$ python -q
>>> import numpy as np
>>> from numpy import linalg as LA
>>> np.set_printoptions(precision=2, suppress=True, linewidth=120, sign=" ")
>>> A = np.array([[0.26, -0.22, 0.3, 0.04],
...     [0.53, -1.31, -0.11, 0.2],
...     [-4.09, 4.63, -3.74, -0.79]])
>>> rng = np.random.default_rng(427)
>>> A2 = A + rng.integers(-2, 3, (3, 2)) @ rng.integers(-2, 3, (2, 4))
>>> print(A2)
[[-3.74  1.78  4.3  -1.96]
 [ 2.53 -2.31 -4.11  1.2 ]
 [-0.09  2.63 -8.74  1.21]]
>>> print(LA.matrix_rank(A2 - A, tol=1e-8))
2
>>> print(np.round(LA.svd(A2 - A, compute_uv=False), 2) + 0)
[ 10.46   1.26   0.  ]
>>> print(A2 - A)
[[-4.  2.  4. -2.]
 [ 2. -1. -4.  1.]
 [ 4. -2. -5.  2.]]
>>> C2 = A2.T @ A2
>>> print(LA.matrix_rank(C2))
3
>>> print(LA.svd(A2, compute_uv=False) ** 2)
[ 124.18   29.31    0.85]
>>> print((A2 @ A2.T).shape)
(3, 3)
>>> W1 = np.array([[2, 0, 0, 2, 2, 2],
...     [3, 3, 2, 2, 1, 2],
...     [2, 1, 0, 1, 0, 1],
...     [2, 1, 1, 2, 0, 1]])
>>> beta = np.array([2, 0, 2, 1, 2, 2])
>>> hid = np.maximum(A @ W1 + beta, 0)
>>> print((hid > 0).astype(int))
[[ 1  0  1  1  1  1]
 [ 0  0  0  0  1  1]
 [ 0  1  1  0  0  0]]
>>> print(LA.matrix_rank(hid))
3
>>> print((hid > 0).mean(axis=0))
[ 0.33  0.33  0.67  0.33  0.67  0.67]
>>> basis = np.array([[8, 8], [7, 3], [0, 7], [4, -3], [4, 7], [-4, 8]])
>>> print(hid @ basis)
[[  25.68   62.6 ]
 [   4.88   16.49]
 [  65.52  101.37]]
>>> print(W1 @ basis)
[[ 24  40]
 [ 49  64]
 [ 23  24]
 [ 27  28]]
>>> x = np.array([1, 3, -1, 2])
>>> h1 = np.maximum(A @ x, 0)
>>> print(np.tanh(A @ x))
[-0.55 -0.99  1.  ]
>>> print(A.T @ h1)
[-48.92  55.37 -44.73  -9.45]
>>> data = np.array([[3.0, 2.0, 2.0, 2.0],
...     [2.0, 3.0, 2.0, 2.0],
...     [2.0, 2.0, 3.0, 2.0],
...     [2.0, 2.0, 2.0, 3.0]])
>>> # symmetric, so the eigenvalues are real
>>> print(np.fft.fft(data[0]))
[ 9.+0.j  1.+0.j  1.+0.j  1.+0.j]
>>> print((data @ data)[0])
[ 21.  20.  20.  20.]
>>> print(np.sort(np.abs(np.fft.fft(data[0]))), np.sort(LA.svd(data, compute_uv=False)))
[ 1.  1.  1.  9.] [ 1.  1.  1.  9.]
>>> evals, evecs = LA.eigh(data)
>>> print(evals.sum(), np.trace(data))
12.0 12.0
>>> print(np.round(evecs.T @ evecs, 2) + 0)
[[ 1.  0.  0.  0.]
 [ 0.  1.  0.  0.]
 [ 0.  0.  1.  0.]
 [ 0.  0.  0.  1.]]
>>> print(LA.eigvalsh(data @ data))
[  1.   1.   1.  81.]
>>> print(LA.svd(data, compute_uv=False))
[ 9.  1.  1.  1.]
>>> print(LA.eigvalsh(data + 2 * np.eye(4)))
[  3.   3.   3.  11.]
>>> print(np.abs(evecs[:, -1]))
[ 0.5  0.5  0.5  0.5]
>>> print(np.abs(evecs[:, -1]).round(6).argmax())
0
